$ ipython --no-banner

In [1]: import numpy as np

In [2]: np.set_printoptions(precision=2, suppress=True, linewidth=100)

In [3]: F = np.load("sample1.npy")

In [4]: F
Out[4]: 
array([[ 0.4 , -0.2 ,  0.37],
       [ 0.  , -0.2 ,  0.38],
       [ 0.3 , -0.9 ,  1.73],
       [-0.7 , -0.5 ,  1.12],
       [-1.8 , -0.8 ,  1.9 ],
       [ 1.  , -0.6 ,  1.33],
       [ 1.2 ,  0.3 , -0.71],
       [ 0.2 ,  0.1 , -0.34],
       [ 0.5 , -0.3 ,  0.54],
       [-0.6 ,  0.9 , -1.73],
       [ 1.3 ,  0.3 , -0.47],
       [ 1.7 , -1.4 ,  2.82],
       [-0.5 ,  0.  , -0.1 ],
       [ 0.3 , -0.2 ,  0.27],
       [-1.3 ,  0.3 , -0.82],
       [ 0.8 , -0.3 ,  0.64],
       [-0.6 , -1.2 ,  2.5 ],
       [-0.2 , -0.2 ,  0.62],
       [ 0.1 ,  1.1 , -2.11],
       [ 0.3 , -0.5 ,  1.11],
       [-0.4 , -1.  ,  2.06],
       [-1.5 , -1.3 ,  2.61],
       [-0.8 ,  0.1 , -0.14],
       [-1.  ,  0.5 , -0.91]])

In [5]: C2 = np.cov(F, rowvar=False)

In [6]: C2.shape
Out[6]: (3, 3)

In [7]: np.round(np.linalg.eigvalsh(C2)[::-1], 2) + 0
Out[7]: array([2.19, 0.82, 0.  ])

In [8]: C2.round(2) + 0
Out[8]: 
array([[ 0.82,  0.  , -0.02],
       [ 0.  ,  0.43, -0.86],
       [-0.02, -0.86,  1.77]])

In [9]: np.round(np.corrcoef(F[:, 2], F[:, 1])[0, 1], 2)
Out[9]: np.float64(-1.0)

In [10]: feats = np.array([[2, 2, 2, 2], [2, 4, 4, 4], [2, 4, 6, 6], [2, 4, 6, 8]])

In [11]: # symmetric

In [12]: Uu, sv, Vt = np.linalg.svd(F)

In [13]: np.argmax(sv[:-1] / (sv[1:] + 1e-6)) + 1
Out[13]: np.int64(2)

In [14]: out = Uu[:, :2] @ np.diag(sv[:2]) @ Vt[:2]

In [15]: round(float(np.abs(F - out).max()), 2)
Out[15]: 0.09

In [16]: r0 = np.array([1, 1, 1, -1])

In [17]: out = feats + np.outer(r0, np.eye(4)[0])

In [18]: np.linalg.matrix_rank(np.linalg.inv(out) - np.linalg.inv(feats), tol=1e-8)
Out[18]: np.int64(1)

In [19]: vals, evecs = np.linalg.eigh(feats)

In [20]: np.linalg.svd(feats, compute_uv=False)
Out[20]: array([16.58,  2.  ,  0.85,  0.57])

In [21]: np.round(evecs.T @ feats @ evecs, 2) + 0
Out[21]: 
array([[ 0.57,  0.  ,  0.  ,  0.  ],
       [ 0.  ,  0.85,  0.  ,  0.  ],
       [ 0.  ,  0.  ,  2.  ,  0.  ],
       [ 0.  ,  0.  ,  0.  , 16.58]])

In [22]: np.unique(vals.round(6) + 0, return_counts=True)[1]
Out[22]: array([1, 1, 1, 1])

In [23]: np.round(evecs.T @ evecs, 2) + 0
Out[23]: 
array([[1., 0., 0., 0.],
       [0., 1., 0., 0.],
       [0., 0., 1., 0.],
       [0., 0., 0., 1.]])

In [24]: vals, evecs = np.linalg.eig(feats)

In [25]: np.round(np.prod(vals), 2)
Out[25]: np.float64(16.0)

In [26]: np.sort(np.linalg.eigvals(feats @ feats))
Out[26]: array([  0.32,   0.73,   4.  , 274.95])

In [27]: np.sort(np.linalg.eigvals(np.linalg.inv(feats)))
Out[27]: array([0.06, 0.5 , 1.17, 1.77])
